$ python3 -q
>>> import numpy as np
>>> import numpy.linalg as la
>>> np.set_printoptions(suppress=True, linewidth=160)
>>> E = np.load("arr.npy")
>>> E
array([[ 0, -2,  1, -3, -2,  3],
       [ 0,  0, -1,  2, -3,  1],
       [ 0,  0,  0,  1, -3, -2],
       [ 0,  0,  0,  0,  2, -3],
       [ 0,  0,  0,  0,  0,  2],
       [ 0,  0,  0,  0,  0,  0]])
>>> rk = la.matrix_rank(E)
>>> rk
np.int64(5)
>>> N = la.svd(E)[2][rk:].T
>>> [int(la.matrix_rank(np.delete(E, i, axis=0))) for i in range(6)]
[4, 4, 4, 4, 4, 5]
>>> N[:, 0] / N[np.abs(N[:, 0]).round(6).argmax(), 0]
array([1., 0., 0., 0., 0., 0.])
>>> print(N @ N.T)
[[1. 0. 0. 0. 0. 0.]
 [0. 0. 0. 0. 0. 0.]
 [0. 0. 0. 0. 0. 0.]
 [0. 0. 0. 0. 0. 0.]
 [0. 0. 0. 0. 0. 0.]
 [0. 0. 0. 0. 0. 0.]]
>>> [int(la.matrix_rank(E[:i])) for i in range(1, len(E) + 1)]
[1, 2, 3, 4, 5, 5]
>>> [int(la.matrix_rank(E[:, :j + 1])) for j in range(6)]
[0, 1, 2, 3, 4, 5]
>>> print(la.matrix_rank(E.T @ E), la.matrix_rank(E @ E.T))
5 5
>>> np.allclose(E @ N, 0)
True
>>> E.sum(axis=1)
array([-3, -1, -4, -1,  2,  0])
>>> print(E.shape)
(6, 6)
>>> print(np.abs(E).max())
3
>>> np.round(E.mean(axis=0), 2)
array([ 0.  , -0.33,  0.  ,  0.  , -1.  ,  0.17])
>>> E.sum(axis=0)
array([ 0, -2,  0,  0, -6,  1])
>>> np.round(la.svd(E, compute_uv=False), 2)
array([6.23, 4.98, 2.98, 0.63, 0.14, 0.  ])
>>> la.matrix_rank(E)
np.int64(5)
>>> rng = np.random.default_rng(47304)
>>> other = E + rng.integers(-2, 3, (6, 5)) @ rng.integers(-2, 3, (5, 6))
>>> other
array([[ -2,  -6,   3,   1, -10,  -3],
       [  7,   2,   3,   2,   3,   4],
       [ -1,   1,  -6,  -3,   0,   0],
       [  0,   0,   0,   0,   2,  -3],
       [  5,  -9,   1,   2,  -1,   2],
       [ -3,   2,   3,  -6,  -3,  -7]])
>>> other - E
array([[-2, -4,  2,  4, -8, -6],
       [ 7,  2,  4,  0,  6,  3],
       [-1,  1, -6, -4,  3,  2],
       [ 0,  0,  0,  0,  0,  0],
       [ 5, -9,  1,  2, -1,  0],
       [-3,  2,  3, -6, -3, -7]])
>>> print(np.abs(other - E).sum(axis=1))
[26 22 17  0 18 24]
>>> np.round(la.svd(other - E, compute_uv=False), 2) + 0
array([15.96, 13.08,  8.94,  6.41,  1.4 ,  0.  ])
>>> la.matrix_rank(other - E, tol=1e-8)
np.int64(5)
>>> (other + other.T) / 2
array([[-2. ,  0.5,  1. ,  0.5, -2.5, -3. ],
       [ 0.5,  2. ,  2. ,  1. , -3. ,  3. ],
       [ 1. ,  2. , -6. , -1.5,  0.5,  1.5],
       [ 0.5,  1. , -1.5,  0. ,  2. , -4.5],
       [-2.5, -3. ,  0.5,  2. , -1. , -0.5],
       [-3. ,  3. ,  1.5, -4.5, -0.5, -7. ]])
>>> print(round(la.det(other), 2))
63870.0
>>> np.round(np.sort(np.abs(la.eigvals(other))), 2)
array([ 2.28,  4.56,  7.12,  7.12, 11.01, 11.01])
>>> (other - other.T) / 2
array([[ 0. , -6.5,  2. ,  0.5, -7.5,  0. ],
       [ 6.5,  0. ,  1. ,  1. ,  6. ,  1. ],
       [-2. , -1. ,  0. , -1.5, -0.5, -1.5],
       [-0.5, -1. ,  1.5,  0. ,  0. ,  1.5],
       [ 7.5, -6. ,  0.5,  0. ,  0. ,  2.5],
       [ 0. , -1. ,  1.5, -1.5, -2.5,  0. ]])
>>> round(float(np.abs(la.eigvals(other)).max()), 2)
11.01
>>> r0 = np.array([8, 1, 6, 7, 1, 6, 8, 4, 5, 0, 7, 2, 5, 5, 0, 9]) + 0.5
>>> m1 = np.outer(r0, r0) / (r0 @ r0)
>>> m1.round(2) + 0
array([[0.13, 0.02, 0.1 , 0.12, 0.02, 0.1 , 0.13, 0.07, 0.08, 0.01, 0.12, 0.04, 0.08, 0.08, 0.01, 0.15],
       [0.02, 0.  , 0.02, 0.02, 0.  , 0.02, 0.02, 0.01, 0.01, 0.  , 0.02, 0.01, 0.01, 0.01, 0.  , 0.03],
       [0.1 , 0.02, 0.08, 0.09, 0.02, 0.08, 0.1 , 0.05, 0.06, 0.01, 0.09, 0.03, 0.06, 0.06, 0.01, 0.11],
       [0.12, 0.02, 0.09, 0.1 , 0.02, 0.09, 0.12, 0.06, 0.07, 0.01, 0.1 , 0.03, 0.07, 0.07, 0.01, 0.13],
       [0.02, 0.  , 0.02, 0.02, 0.  , 0.02, 0.02, 0.01, 0.01, 0.  , 0.02, 0.01, 0.01, 0.01, 0.  , 0.03],
       [0.1 , 0.02, 0.08, 0.09, 0.02, 0.08, 0.1 , 0.05, 0.06, 0.01, 0.09, 0.03, 0.06, 0.06, 0.01, 0.11],
       [0.13, 0.02, 0.1 , 0.12, 0.02, 0.1 , 0.13, 0.07, 0.08, 0.01, 0.12, 0.04, 0.08, 0.08, 0.01, 0.15],
       [0.07, 0.01, 0.05, 0.06, 0.01, 0.05, 0.07, 0.04, 0.04, 0.  , 0.06, 0.02, 0.04, 0.04, 0.  , 0.08],
       [0.08, 0.01, 0.06, 0.07, 0.01, 0.06, 0.08, 0.04, 0.05, 0.  , 0.07, 0.02, 0.05, 0.05, 0.  , 0.09],
       [0.01, 0.  , 0.01, 0.01, 0.  , 0.01, 0.01, 0.  , 0.  , 0.  , 0.01, 0.  , 0.  , 0.  , 0.  , 0.01],
       [0.12, 0.02, 0.09, 0.1 , 0.02, 0.09, 0.12, 0.06, 0.07, 0.01, 0.1 , 0.03, 0.07, 0.07, 0.01, 0.13],
       [0.04, 0.01, 0.03, 0.03, 0.01, 0.03, 0.04, 0.02, 0.02, 0.  , 0.03, 0.01, 0.02, 0.02, 0.  , 0.04],
       [0.08, 0.01, 0.06, 0.07, 0.01, 0.06, 0.08, 0.04, 0.05, 0.  , 0.07, 0.02, 0.05, 0.05, 0.  , 0.09],
       [0.08, 0.01, 0.06, 0.07, 0.01, 0.06, 0.08, 0.04, 0.05, 0.  , 0.07, 0.02, 0.05, 0.05, 0.  , 0.09],
       [0.01, 0.  , 0.01, 0.01, 0.  , 0.01, 0.01, 0.  , 0.  , 0.  , 0.01, 0.  , 0.  , 0.  , 0.  , 0.01],
       [0.15, 0.03, 0.11, 0.13, 0.03, 0.11, 0.15, 0.08, 0.09, 0.01, 0.13, 0.04, 0.09, 0.09, 0.01, 0.16]])
>>> # row 4 repeats row 1
>>> la.matrix_power(E, 3)
array([[  0,   0,   0,   2, -12,  -1],
       [  0,   0,   0,   0,  -2,  17],
       [  0,   0,   0,   0,   0,   4],
       [  0,   0,   0,   0,   0,   0],
       [  0,   0,   0,   0,   0,   0],
       [  0,   0,   0,   0,   0,   0]])
>>> E @ E
array([[  0,   0,   2,  -3,  -3,   1],
       [  0,   0,   0,  -1,   7, -10],
       [  0,   0,   0,   0,   2,  -9],
       [  0,   0,   0,   0,   0,   4],
       [  0,   0,   0,   0,   0,   0],
       [  0,   0,   0,   0,   0,   0]])
>>> np.trace(E)
np.int64(0)
>>> round(np.abs(la.eigvals(E)).max(), 2)
np.float64(0.0)
>>> (E - E.T) / 2
array([[ 0. , -1. ,  0.5, -1.5, -1. ,  1.5],
       [ 1. ,  0. , -0.5,  1. , -1.5,  0.5],
       [-0.5,  0.5,  0. ,  0.5, -1.5, -1. ],
       [ 1.5, -1. , -0.5,  0. ,  1. , -1.5],
       [ 1. ,  1.5,  1.5, -1. ,  0. ,  1. ],
       [-1.5, -0.5,  1. ,  1.5, -1. ,  0. ]])
>>> np.argsort(-la.norm(E, axis=0).round(6), kind="stable")[:3]
array([5, 4, 3])
>>> [round(float(x), 2) for x in la.svd(E, compute_uv=False)[:3]]
[6.23, 4.98, 2.98]
>>> print(round(float(la.norm(E, 2) / la.norm(E)), 2))
0.73
>>> Uu, sig, Vh = la.svd(m1)
>>> np.argmax(sig[:-1] / (sig[1:] + 1e-6)) + 1
np.int64(1)
>>> sig.round(2) + 0
array([1., 0., 0., 0., 0., 0., 0., 0., 0., 0., 0., 0., 0., 0., 0., 0.])
>>> other = Uu[:, :1] @ np.diag(sig[:1]) @ Vh[:1]
>>> print(la.matrix_rank(m1, rtol=0.05))
1
>>> np.round(np.abs(m1 - other).max(), 2)
np.float64(0.0)
>>> la.matrix_rank(other)
np.int64(1)
>>> la.lstsq(m1[:-1].T, m1[-1])[2]
np.int32(1)
>>> print(np.allclose(m1[:-1].T @ la.lstsq(m1[:-1].T, m1[-1])[0], m1[-1]))
True
>>> np.round(np.trace(la.pinv(m1) @ m1), 2)
np.float64(1.0)
>>> print(np.unique(m1.round(6), axis=0).shape)
(9, 16)
>>> np.abs(np.diag(la.qr(m1)[1])) > 1e-9
array([ True, False, False, False, False, False, False, False, False, False, False, False, False, False, False, False])
>>> w1 = np.array([[1, 0, -2, -2, 2, -1],
...     [-3, 3, -2, 1, 1, 2],
...     [-3, 0, 3, 1, -1, 1],
...     [2, 3, 1, -1, -2, 1],
...     [-3, 3, 2, 3, 1, 1],
...     [3, 0, -1, -3, -1, -2],
...     [2, -3, 0, 2, 3, 0],
...     [2, 1, 3, 2, 0, -2],
...     [3, -3, -1, -2, 2, 3],
...     [0, -3, 0, -2, 2, -1],
...     [-1, -1, -2, 0, -3, 3],
...     [1, 2, 2, 0, 3, 1],
...     [-3, -1, 1, 3, -3, 2],
...     [1, 3, 2, 1, 3, 2],
...     [-1, 1, -2, 1, 0, 1],
...     [3, -3, -2, -3, -2, -3]])
>>> beta = np.array([3, -2, 2, -3, 2, 1])
>>> H = np.maximum(m1 @ w1 + beta, 0)
>>> (H > 0).mean(axis=0)
array([1., 0., 1., 0., 1., 1.])
>>> print(la.matrix_rank(H))
2
>>> C = np.array([[0, 1], [-1, -2], [1, -2], [2, 0], [1, -3], [2, 0]])
>>> print((H @ C).round(6).argmax(axis=1))
[0 0 0 0 0 0 0 0 0 0 0 0 0 0 0 0]
>>> arr = np.loadtxt("x.csv", delimiter=",")
>>> arr
array([[-2., -2.,  0.,  0., -2.,  0.,  2.,  0.,  2.,  1.,  1.,  0., -2.,  2.,  1., -2.],
       [ 2.,  1.,  0.,  2., -2., -1.,  0., -1., -2.,  1.,  0.,  2.,  2.,  2.,  0., -2.],
       [-1.,  2., -1., -2., -2.,  1., -2.,  2.,  0.,  1.,  2.,  2., -1.,  0.,  1.,  0.],
       [ 1.,  2.,  2.,  0., -1.,  2., -1.,  2.,  2.,  2.,  0., -2.,  1.,  1.,  2.,  2.],
       [-1.,  0.,  0., -1., -2.,  1.,  0.,  2., -1.,  0., -2., -2., -1.,  0.,  1.,  0.],
       [-1.,  2.,  1.,  0.,  0., -2.,  0.,  1., -2.,  1.,  2.,  1., -1.,  2.,  1., -1.],
       [ 0.,  1., -2.,  1., -1., -1., -1.,  1.,  0., -1.,  0.,  0., -2.,  2., -1., -1.],
       [ 1.,  0., -2., -2., -2.,  2.,  0.,  0., -1., -1.,  2.,  2.,  1.,  2., -2.,  1.],
       [-2., -2., -2.,  0., -2.,  0.,  0., -1.,  2., -2., -1., -1.,  0.,  0.,  2., -1.],
       [ 1.,  2.,  1.,  0., -1.,  2., -1.,  0.,  1., -1.,  1.,  1., -2., -1.,  0.,  2.],
       [ 0., -1., -1.,  1., -1.,  1.,  2.,  2., -1.,  1.,  0.,  2., -1., -1., -1.,  2.],
       [ 2.,  0.,  2., -1., -2.,  0.,  0.,  2., -1., -1.,  0.,  0.,  0.,  0., -2.,  2.],
       [ 0.,  2., -1., -2.,  2.,  2.,  1., -2., -2., -2.,  2.,  1.,  1.,  1.,  1.,  0.],
       [ 0., -1., -2.,  1.,  2.,  0., -1.,  1.,  0., -2.,  2.,  2., -1.,  2.,  2., -1.],
       [ 1., -1., -2.,  0., -2.,  0.,  1.,  2.,  0.,  0.,  1., -2.,  0.,  0., -1., -1.],
       [-2.,  1., -2., -1., -1.,  1.,  0.,  0., -2.,  2., -2.,  2.,  2., -2.,  0., -2.]])
>>> other = arr / np.sqrt((arr ** 2).mean(axis=1, keepdims=True))
>>> print(np.round(la.norm(other, axis=1), 2))
[4. 4. 4. 4. 4. 4. 4. 4. 4. 4. 4. 4. 4. 4. 4. 4.]
>>> other[13].round(2)
array([ 0.  , -0.69, -1.37,  0.69,  1.37,  0.  , -0.69,  0.69,  0.  , -1.37,  1.37,  1.37, -0.69,  1.37,  1.37, -0.69])
>>> A = np.loadtxt("out8.csv", delimiter=",")
>>> A
array([[ 0.84, -0.52, -0.03,  0.83,  0.64, -0.86, -0.17,  0.85, -0.89,  0.17],
       [-0.73,  0.83,  0.28, -0.82, -0.96,  0.94,  0.64, -0.97,  0.99,  0.88],
       [-0.1 , -0.66, -0.29,  0.2 ,  0.91, -0.6 , -0.6 ,  0.8 , -0.96, -0.94],
       [-0.33,  0.6 ,  0.2 , -0.48, -0.83,  0.71,  0.46, -0.81,  0.93,  0.77],
       [-0.8 , -0.32, -0.27, -0.65,  0.72,  0.36, -0.52,  0.06, -0.63, -0.95],
       [ 0.28,  0.54,  0.25,  0.02, -0.83,  0.38,  0.53, -0.64,  0.89,  0.91],
       [ 0.89, -0.42,  0.05,  0.87,  0.42, -0.87,  0.  ,  0.82, -0.81,  0.59],
       [-0.84,  0.4 , -0.03, -0.81, -0.42,  0.82,  0.03, -0.78,  0.78, -0.47],
       [ 0.64,  0.74,  0.42,  0.27, -0.96,  0.41,  0.76, -0.79,  0.98,  0.99],
       [-0.61,  0.82,  0.3 , -0.75, -0.96,  0.91,  0.66, -0.96,  0.99,  0.91],
       [-0.98, -0.63, -0.53, -0.91,  0.96,  0.6 , -0.84,  0.23, -0.93, -1.  ],
       [ 0.08, -0.79, -0.35,  0.41,  0.96, -0.79, -0.71,  0.91, -0.99, -0.97],
       [-0.56, -0.94, -0.6 ,  0.08,  1.  , -0.84, -0.92,  0.97, -1.  , -1.  ],
       [-0.86,  0.9 ,  0.33, -0.92, -0.98,  0.98,  0.72, -0.99,  1.  ,  0.91],
       [-0.3 ,  0.74,  0.28, -0.52, -0.93,  0.8 ,  0.61, -0.9 ,  0.98,  0.91],
       [-0.95,  0.47, -0.09, -0.93, -0.42,  0.93, -0.06, -0.89,  0.86, -0.77],
       [ 0.75, -0.66, -0.14,  0.79,  0.83, -0.88, -0.39,  0.9 , -0.96, -0.47],
       [-0.58, -0.23, -0.18, -0.43,  0.54,  0.2 , -0.35,  0.08, -0.48, -0.83],
       [ 0.83, -0.63, -0.09,  0.84,  0.78, -0.9 , -0.3 ,  0.9 , -0.95, -0.17],
       [ 0.98,  0.4 ,  0.44,  0.92, -0.87, -0.75,  0.73,  0.21,  0.72,  1.  ],
       [-0.98, -0.56, -0.52, -0.94,  0.95,  0.73, -0.82,  0.  , -0.89, -1.  ],
       [-0.58, -0.15, -0.15, -0.45,  0.42,  0.26, -0.29, -0.03, -0.32, -0.77]])
>>> hat = A @ la.solve(A.T @ A, A.T)
>>> np.round(la.eigvalsh(hat), 2) + 0
array([0., 0., 0., 0., 0., 0., 0., 0., 0., 0., 0., 0., 1., 1., 1., 1., 1., 1., 1., 1., 1., 1.])
>>> np.round(np.diag(hat), 2)
array([0.47, 0.25, 0.25, 0.45, 0.3 , 0.28, 0.32, 0.44, 0.92, 0.2 , 0.81, 0.46, 0.94, 0.48, 0.12, 0.79, 0.25, 0.32, 0.43, 0.72, 0.46, 0.32])
